$ python3 -q
>>> import numpy as np
>>> import numpy.linalg as la
>>> np.set_printoptions(suppress=True, linewidth=160)
>>> rd = lambda a: np.round(a, 1) + 0
>>> feats = np.loadtxt("arr.csv", delimiter=",")
>>> feats
array([[ 0.,  0.,  3., -6.,  5.,  5.,  5.],
       [ 0.,  0., -9., -4.,  4., -2., -2.],
       [ 3., -9.,  0.,  0.,  0.,  0.,  0.],
       [-6., -4.,  0.,  0.,  0.,  0.,  0.],
       [ 5.,  4.,  0.,  0.,  0.,  0.,  0.],
       [ 5., -2.,  0.,  0.,  0.,  0.,  0.],
       [ 5., -2.,  0.,  0.,  0.,  0.,  0.]])
>>> left, s, Vh = la.svd(feats)
>>> evecs = Vh[:(s > 1e-8).sum()]
>>> rng = np.random.default_rng(3667)
>>> x0 = feats[3] + 2 * feats[1] + rng.integers(2) * np.eye(7)[2]
>>> x0
array([ -6.,  -4., -18.,  -8.,   8.,  -4.,  -4.])
>>> rd(la.norm(x0 - evecs.T @ evecs @ x0))
np.float64(0.0)
>>> np.trace(feats)
np.float64(0.0)
>>> np.allclose(feats @ feats.T, feats.T @ feats)
True
>>> rd(la.det(feats))
np.float64(0.0)
>>> rd(np.abs(la.eigvals(feats)).max())
np.float64(11.1)
>>> feats @ feats
array([[120.,  -3.,   0.,   0.,   0.,   0.,   0.],
       [ -3., 121.,   0.,   0.,   0.,   0.,   0.],
       [  0.,   0.,  90.,  18., -21.,  33.,  33.],
       [  0.,   0.,  18.,  52., -46., -22., -22.],
       [  0.,   0., -21., -46.,  41.,  17.,  17.],
       [  0.,   0.,  33., -22.,  17.,  29.,  29.],
       [  0.,   0.,  33., -22.,  17.,  29.,  29.]])
>>> rd(la.eigvalsh(feats).min())
np.float64(-11.1)
>>> m1 = np.array([[3.7, 0.9, 3.7, -0.7, -4.8, 0.8],
...     [3.6, 4.1, -0.6, 0.2, 1.1, -0.4],
...     [-0.8, 3.0, 5.7, 2.0, -2.5, 4.4],
...     [-3.7, -0.2, 2.5, -1.6, -1.4, -2.0]])
>>> m1
array([[ 3.7,  0.9,  3.7, -0.7, -4.8,  0.8],
       [ 3.6,  4.1, -0.6,  0.2,  1.1, -0.4],
       [-0.8,  3. ,  5.7,  2. , -2.5,  4.4],
       [-3.7, -0.2,  2.5, -1.6, -1.4, -2. ]])
>>> rd(m1.mean(axis=0))
array([ 0.7,  2. ,  2.8,  0. , -1.9,  0.7])
>>> rd(m1.sum(axis=0))
array([ 2.8,  7.8, 11.3, -0.1, -7.6,  2.8])
>>> rd(la.svd(m1, compute_uv=False))
array([10. ,  7. ,  4.9,  3.4])
>>> np.abs(m1).max()
np.float64(5.7)
>>> rd(la.norm(m1))
np.float64(13.6)
>>> m1.shape
(4, 6)
